$ ipython --no-banner

In [1]: import numpy as np

In [2]: np.set_printoptions(precision=2, suppress=True, linewidth=120)

In [3]: arr = np.loadtxt("sample3.csv", delimiter=",")

In [4]: arr
Out[4]: 
array([[ 1.  ,  0.  ,  0.  ,  0.  ,  0.  ,  0.  ,  0.  ],
       [ 0.  ,  1.  ,  0.  ,  0.  ,  0.  ,  0.  ,  0.  ],
       [ 0.  ,  0.  ,  0.97,  0.  ,  0.26,  0.  ,  0.  ],
       [ 0.  ,  0.  ,  0.  ,  1.  ,  0.  ,  0.  ,  0.  ],
       [ 0.  ,  0.  , -0.26,  0.  ,  0.97,  0.  ,  0.  ],
       [ 0.  ,  0.  ,  0.  ,  0.  ,  0.  ,  1.  ,  0.  ],
       [ 0.  ,  0.  ,  0.  ,  0.  ,  0.  ,  0.  ,  1.  ]])

In [5]: # 6 blocks once reordered

In [6]: rng = np.random.default_rng(300)

In [7]: labels = rng.permutation(7)

In [8]: labels
Out[8]: array([3, 6, 0, 2, 5, 1, 4])

In [9]: Y = arr[labels][:, labels]

In [10]: round(np.trace(Y), 2)
Out[10]: np.float64(6.93)

In [11]: W = np.array([[-1, 2], [3, 1], [0, 3], [1, -3], [-3, -1], [-2, 0], [2, -1]])

In [12]: beta = np.array([-1, 2])

In [13]: hid = np.maximum(arr @ W + beta, 0)

In [14]: (hid > 0).astype(int)
Out[14]: 
array([[0, 1],
       [1, 1],
       [0, 1],
       [0, 0],
       [0, 1],
       [0, 1],
       [1, 1]])

In [15]: (hid > 0).mean(axis=0)
Out[15]: array([0.29, 0.86])

In [16]: np.linalg.matrix_rank(hid)
Out[16]: np.int64(2)

In [17]: C = np.array([[2, 0], [-3, 3]])

In [18]: (hid @ C).round(6).argmax(axis=1)
Out[18]: array([1, 1, 1, 0, 1, 1, 1])

In [19]: W @ C
Out[19]: 
array([[-8,  6],
       [ 3,  3],
       [-9,  9],
       [11, -9],
       [-3, -3],
       [-4,  0],
       [ 7, -3]])
